$ python3 -q
>>> import numpy as np
>>> from numpy import linalg as LA
>>> np.set_printoptions(precision=2, suppress=True, linewidth=140, sign=" ")
>>> rd = lambda a: np.round(a, 2) + 0
>>> rng = np.random.default_rng(481)
>>> m1 = np.eye(7, dtype=int)[rng.permutation(7)]
>>> m1
array([[ 0,  0,  0,  0,  1,  0,  0],
       [ 0,  0,  1,  0,  0,  0,  0],
       [ 0,  1,  0,  0,  0,  0,  0],
       [ 0,  0,  0,  0,  0,  0,  1],
       [ 1,  0,  0,  0,  0,  0,  0],
       [ 0,  0,  0,  1,  0,  0,  0],
       [ 0,  0,  0,  0,  0,  1,  0]])
>>> LA.matrix_power(m1, 2)
array([[ 1,  0,  0,  0,  0,  0,  0],
       [ 0,  1,  0,  0,  0,  0,  0],
       [ 0,  0,  1,  0,  0,  0,  0],
       [ 0,  0,  0,  0,  0,  1,  0],
       [ 0,  0,  0,  0,  1,  0,  0],
       [ 0,  0,  0,  0,  0,  0,  1],
       [ 0,  0,  0,  1,  0,  0,  0]])
>>> rd(np.sort(np.abs(LA.eigvals(m1)))[::-1])
array([ 1.,  1.,  1.,  1.,  1.,  1.,  1.])
>>> LA.matrix_power(m1, 100)
array([[ 1,  0,  0,  0,  0,  0,  0],
       [ 0,  1,  0,  0,  0,  0,  0],
       [ 0,  0,  1,  0,  0,  0,  0],
       [ 0,  0,  0,  0,  0,  0,  1],
       [ 0,  0,  0,  0,  1,  0,  0],
       [ 0,  0,  0,  1,  0,  0,  0],
       [ 0,  0,  0,  0,  0,  1,  0]])
>>> pr = np.eye(7)[4]
>>> for _ in range(3):
...     pr = pr @ m1
...     print(pr.round(2))
... 
[ 1.  0.  0.  0.  0.  0.  0.]
[ 0.  0.  0.  0.  1.  0.  0.]
[ 1.  0.  0.  0.  0.  0.  0.]
>>> labels = rng.permutation(7)
>>> labels
array([ 1,  2,  6,  5,  0,  3,  4])
>>> M2 = m1[labels][:, labels]
>>> rd(np.sort(np.abs(LA.eigvals(M2))))
array([ 1.,  1.,  1.,  1.,  1.,  1.,  1.])
>>> M2
array([[ 0,  1,  0,  0,  0,  0,  0],
       [ 1,  0,  0,  0,  0,  0,  0],
       [ 0,  0,  0,  1,  0,  0,  0],
       [ 0,  0,  0,  0,  0,  1,  0],
       [ 0,  0,  0,  0,  0,  0,  1],
       [ 0,  0,  1,  0,  0,  0,  0],
       [ 0,  0,  0,  0,  1,  0,  0]])
>>> rd(LA.det(M2)), rd(LA.det(m1[labels]))
(np.float64(1.0), np.float64(-1.0))
>>> rd(LA.pinv(m1))
array([[ 0.,  0.,  0.,  0.,  1.,  0.,  0.],
       [ 0.,  0.,  1.,  0.,  0.,  0.,  0.],
       [ 0.,  1.,  0.,  0.,  0.,  0.,  0.],
       [ 0.,  0.,  0.,  0.,  0.,  1.,  0.],
       [ 1.,  0.,  0.,  0.,  0.,  0.,  0.],
       [ 0.,  0.,  0.,  0.,  0.,  0.,  1.],
       [ 0.,  0.,  0.,  1.,  0.,  0.,  0.]])
>>> rd(LA.svd(m1, compute_uv=False))
array([ 1.,  1.,  1.,  1.,  1.,  1.,  1.])
>>> m1 @ m1.T
array([[ 1,  0,  0,  0,  0,  0,  0],
       [ 0,  1,  0,  0,  0,  0,  0],
       [ 0,  0,  1,  0,  0,  0,  0],
       [ 0,  0,  0,  1,  0,  0,  0],
       [ 0,  0,  0,  0,  1,  0,  0],
       [ 0,  0,  0,  0,  0,  1,  0],
       [ 0,  0,  0,  0,  0,  0,  1]])
>>> m1[:, 2] @ m1[:, 1]
np.int64(0)
>>> x0 = np.array([1, 0, 1, 2, -1, 0, -2])
>>> target = m1 @ x0
>>> beta, lr = np.zeros(7), 1 / LA.norm(m1, 2) ** 2
>>> for i in range(50):
...     beta -= lr * m1.T @ (m1 @ beta - target)
...     if i % 10 == 0: print(i, round(LA.norm(m1 @ beta - target), 2))
... 
0 0.0
10 0.0
20 0.0
30 0.0
40 0.0
>>> rd(LA.cond(m1))
np.float64(1.0)
>>> print(beta)
[ 1.  0.  1.  2. -1.  0. -2.]
>>> feats = np.loadtxt("dump.csv", delimiter=",")
>>> feats
array([[ 3.,  5., -4., -4.,  1., -7., -7.],
       [ 5.,  3.,  5., -4., -4.,  1., -7.],
       [-4.,  5.,  3.,  5., -4., -4.,  1.],
       [-4., -4.,  5.,  3.,  5., -4., -4.],
       [ 1., -4., -4.,  5.,  3.,  5., -4.],
       [-7.,  1., -4., -4.,  5.,  3.,  5.],
       [-7., -7.,  1., -4., -4.,  5.,  3.]])
>>> x0 = np.array([1, 1, -1, 1, 1, 0, 1])
>>> target = feats @ x0
>>> beta, lr = np.zeros(7), 1 / LA.norm(feats, 2) ** 2
>>> for i in range(4):
...     beta -= lr * feats.T @ (feats @ beta - target)
...     if i % 1 == 0: print(i, round(LA.norm(feats @ beta - target), 2))
... 
0 16.9
1 11.61
2 8.29
3 6.13
>>> rd(beta)
array([ 0.59,  0.77, -1.05,  0.75,  0.72, -0.14,  0.56])
>>> rd(LA.cond(feats))
np.float64(3.83)
>>> mat = np.loadtxt("sample12.csv", delimiter=",")
>>> print(rd(mat))
[[  3.13   4.19  -5.37   9.11  -6.99   8.07   6.28  -0.58   7.31   0.13  -8.54  16.57]
 [  2.22   2.38  -3.44   5.75  -5.43   4.69   3.54  -0.98   4.6    0.91  -3.92  10.35]
 [  2.03   2.04  -3.05   5.08  -5.05   4.08   3.06  -1.     4.07   0.99  -3.1    9.15]
 [  1.94   1.9   -2.88   4.81  -4.88   3.83   2.87  -1.     3.85   1.02  -2.77   8.65]
 [  0.82   0.44  -0.86   1.56  -2.32   1.25   0.96  -0.56   1.27   0.8    0.28   2.94]
 [  0.78   0.4   -0.8    1.45  -2.2    1.17   0.91  -0.52   1.18   0.77   0.34   2.75]
 [  0.67   0.31  -0.63   1.18  -1.91   1.     0.79  -0.44   0.97   0.69   0.46   2.29]
 [  0.18   0.03  -0.07   0.24  -0.54   0.3    0.28  -0.07   0.21   0.2    0.39   0.56]
 [  0.07  -0.07  -3.4    1.13  -1.41  -6.88  -8.02  -5.81   0.     3.62  -2.97  -3.41]
 [  0.15  -0.16  -3.83   1.26  -1.88  -7.85  -9.13  -6.71  -0.02   4.3   -2.89  -3.88]
 [  0.26  -0.32  -4.42   1.42  -2.57  -9.28 -10.75  -8.01  -0.06   5.32  -2.69  -4.59]
 [  0.98  -1.57  -7.75   1.99  -7.09 -18.27 -20.85 -16.07  -0.59  11.87  -0.11  -9.54]
 [  1.01  -1.63  -7.89   2.    -7.29 -18.67 -21.3  -16.42  -0.63  12.17   0.04  -9.77]]
>>> M2 = mat / np.sqrt((mat ** 2).mean(axis=1, keepdims=True))
>>> rd(M2[6])
array([ 0.6 ,  0.28, -0.57,  1.07, -1.73,  0.9 ,  0.71, -0.4 ,  0.88,  0.62,  0.41,  2.07])
>>> rd(LA.norm(M2, axis=1))
array([ 3.46,  3.46,  3.46,  3.46,  3.46,  3.46,  3.46,  3.46,  3.46,  3.46,  3.46,  3.46,  3.46])
>>> U, sv, Vt = LA.svd(mat)
>>> evecs = Vt[:(sv > 1e-8).sum()]
>>> x0 = mat[0] + 3 * mat[4] + rng.integers(2) * np.eye(12)[2]
>>> print(rd(x0))
[  5.6    5.51  -6.96  13.77 -13.95  11.82   9.17  -2.25  11.12   2.54  -7.7   25.39]
>>> rd(evecs.T @ evecs)
array([[ 0.03,  0.01, -0.03,  0.05, -0.11,  0.02,  0.01, -0.04,  0.04,  0.06,  0.05,  0.09],
       [ 0.01,  0.04, -0.05,  0.06,  0.  ,  0.03,  0.02,  0.  ,  0.04, -0.02, -0.14,  0.08],
       [-0.03, -0.05,  0.14, -0.12,  0.1 ,  0.07,  0.12,  0.14, -0.08, -0.08,  0.18, -0.1 ],
       [ 0.05,  0.06, -0.12,  0.15, -0.14,  0.03, -0.01, -0.09,  0.11,  0.06, -0.15,  0.21],
       [-0.11,  0.  ,  0.1 , -0.14,  0.36, -0.01,  0.02,  0.17, -0.1 , -0.21, -0.24, -0.22],
       [ 0.02,  0.03,  0.07,  0.03, -0.01,  0.28,  0.3 ,  0.18,  0.05, -0.11,  0.04,  0.23],
       [ 0.01,  0.02,  0.12, -0.01,  0.02,  0.3 ,  0.34,  0.23,  0.03, -0.14,  0.1 ,  0.2 ],
       [-0.04,  0.  ,  0.14, -0.09,  0.17,  0.18,  0.23,  0.22, -0.04, -0.17,  0.01,  0.  ],
       [ 0.04,  0.04, -0.08,  0.11, -0.1 ,  0.05,  0.03, -0.04,  0.08,  0.03, -0.09,  0.17],
       [ 0.06, -0.02, -0.08,  0.06, -0.21, -0.11, -0.14, -0.17,  0.03,  0.18,  0.16,  0.02],
       [ 0.05, -0.14,  0.18, -0.15, -0.24,  0.04,  0.1 ,  0.01, -0.09,  0.16,  0.76, -0.08],
       [ 0.09,  0.08, -0.1 ,  0.21, -0.22,  0.23,  0.2 ,  0.  ,  0.17,  0.02, -0.08,  0.42]])
>>> rd(np.diag(evecs.T @ evecs))
array([ 0.03,  0.04,  0.14,  0.15,  0.36,  0.28,  0.34,  0.22,  0.08,  0.18,  0.76,  0.42])
>>> u, g = mat[1], mat[4]
>>> print(rd(u @ u))
264.8
>>> pr = (u @ g) / (u @ u) * u
>>> rd(LA.norm(u + g) ** 2 + LA.norm(u - g) ** 2)
np.float64(576.0)
>>> rd(g - pr)
array([ 0.21, -0.21,  0.09, -0.03, -0.82, -0.04, -0.01, -0.28,  0.  ,  0.55,  1.36,  0.08])
>>> rd(pr)
array([ 0.61,  0.66, -0.95,  1.59, -1.5 ,  1.29,  0.98, -0.27,  1.27,  0.25, -1.08,  2.86])
>>> u = np.array([0, 4, 5])
>>> rd(np.convolve(mat[2], u))
array([ 0.  ,  8.1 , 18.29, -1.99,  5.08,  5.22, -8.95, 32.62, 11.3 , 11.27, 24.3 , -7.45, 21.1 , 45.76])
>>> F = np.load("m.npy")
>>> F
array([[-1, -3,  0,  1, -1],
       [-1, -1, -3,  0,  1],
       [ 1, -1, -1, -3,  0],
       [ 0,  1, -1, -1, -3],
       [-3,  0,  1, -1, -1]])
>>> rd(np.sort(np.abs(np.fft.fft(F[0])))), rd(np.sort(LA.svd(F, compute_uv=False)))
(array([ 2.55,  2.55,  3.93,  3.93,  4.  ]), array([ 2.55,  2.55,  3.93,  3.93,  4.  ]))
>>> (F @ F)[0]
array([ 7,  7,  7, -1, -4])
>>> rd(np.fft.fft(F[0]))
array([-4.  +0.j  , -3.05+2.49j,  2.55+0.22j,  2.55-0.22j, -3.05-2.49j])
>>> G = F.T @ F
>>> rd(LA.svd(F, compute_uv=False) ** 2)
array([ 16.  ,  15.47,  15.47,   6.53,   6.53])
>>> print(G)
[[12  3 -1 -1  3]
 [ 3 12  3 -1 -1]
 [-1  3 12  3 -1]
 [-1 -1  3 12  3]
 [ 3 -1 -1  3 12]]
>>> print(rd(LA.eigvalsh(G)[::-1]))
[ 16.    15.47  15.47   6.53   6.53]
>>> (F @ F.T).shape
(5, 5)
>>> u = np.array([1, -1])
>>> np.convolve(G[0], u)
array([12, -9, -4,  0,  4, -3])
>>> np.correlate(G[0], G[1], "full")
array([-12, -15,  34, 155,  67,  -9,  -6,  33,   9])
>>> np.array([np.convolve(row, u, "same") for row in G])
array([[12, -9, -4,  0,  4],
       [ 3,  9, -9, -4,  0],
       [-1,  4,  9, -9, -4],
       [-1,  0,  4,  9, -9],
       [ 3, -4,  0,  4,  9]])
>>> J = np.array([[2, 0, 2, 0, 2, 0],
...     [2, 3, 2, 3, 2, 3],
...     [3, -2, 3, -2, 3, -2],
...     [2, 0, 2, 0, 2, 0],
...     [2, 3, 2, 3, 2, 3],
...     [3, -2, 3, -2, 3, -2]])
>>> U, sv, Vt = LA.svd(mat)
>>> np.argmax(sv[:-1] / (sv[1:] + 1e-6)) + 1
np.int64(3)
>>> rd(sv)
array([ 61.27,  35.03,   6.42,   0.  ,   0.  ,   0.  ,   0.  ,   0.  ,   0.  ,   0.  ,   0.  ,   0.  ])
>>> M2 = U[:, :3] @ np.diag(sv[:3]) @ Vt[:3]
>>> print(rd(LA.norm(mat - M2, 2)), rd(sv[3]))
0.0 0.0
>>> rd(LA.norm(mat - M2) / LA.norm(mat))
np.float64(0.0)
>>> print(rd(np.abs(mat - M2).max()))
0.0
>>> labels = rng.permutation(6)
>>> labels
array([ 4,  2,  3,  5,  0,  1])
>>> M2 = J[labels][:, labels]
>>> np.diag(M2)
array([ 2,  3,  0, -2,  2,  3])
>>> rd(np.sort(np.abs(LA.eigvals(M2))))
array([ 0.,  0.,  0.,  0.,  0.,  8.])
>>> print(rd(LA.det(M2)), rd(LA.det(J[labels])))
0.0 0.0
>>> J.sum(axis=1)
array([  6,  15,   3,   6,  15,   3])
>>> rd(LA.norm(J))
np.float64(13.42)
>>> rd(LA.svd(J, compute_uv=False))
array([ 10.1 ,   8.83,   0.  ,   0.  ,   0.  ,   0.  ])
>>> J.shape
(6, 6)
>>> U, sv, Vt = LA.svd(J)
>>> rd(sv)
array([ 10.1 ,   8.83,   0.  ,   0.  ,   0.  ,   0.  ])
>>> M2 = U[:, :2] @ np.diag(sv[:2]) @ Vt[:2]
>>> rd(LA.norm(J - M2) / LA.norm(J))
np.float64(0.0)
>>> rd(LA.norm(J - M2, 2)), rd(sv[2])
(np.float64(0.0), np.float64(0.0))
>>> U, sv, Vt = LA.svd(J, full_matrices=False)
>>> rd(np.sqrt((sv ** 2).sum())), rd(LA.norm(J))
(np.float64(13.42), np.float64(13.42))
>>> rd(np.cumsum(sv ** 2) / np.sum(sv ** 2))
array([ 0.57,  1.  ,  1.  ,  1.  ,  1.  ,  1.  ])
>>> A = np.load("w.npy")
>>> A
array([[ 4,  3,  3,  4,  2,  3,  2,  3,  3,  3,  3],
       [-2, -3, -3, -2, -4, -3, -4, -3, -3, -3, -3],
       [ 6,  5,  5,  6,  4,  5,  4,  5,  5,  5,  5],
       [-2, -3, -3, -2, -4, -3, -4, -3, -3, -3, -3],
       [ 6,  5,  5,  6,  4,  5,  4,  5,  5,  5,  5],
       [ 0, -1, -1,  0, -2, -1, -2, -1, -1, -1, -1],
       [-1, -2, -2, -1, -3, -2, -3, -2, -2, -2, -2],
       [ 7,  6,  6,  7,  5,  6,  5,  6,  6,  6,  6],
       [ 2,  1,  1,  2,  0,  1,  0,  1,  1,  1,  1],
       [ 5,  4,  4,  5,  3,  4,  3,  4,  4,  4,  4],
       [ 7,  6,  6,  7,  5,  6,  5,  6,  6,  6,  6],
       [-3, -4, -4, -3, -5, -4, -5, -4, -4, -4, -4]])
>>> np.argsort(-LA.norm(A, axis=0).round(6), kind="stable")[:3]
array([ 0,  3,  1])
>>> [round(float(x), 2) for x in LA.svd(A, compute_uv=False)[:3]]
[45.42, 6.46, 0.0]
>>> rd(LA.norm(A, 2) / LA.norm(A))
np.float64(0.99)
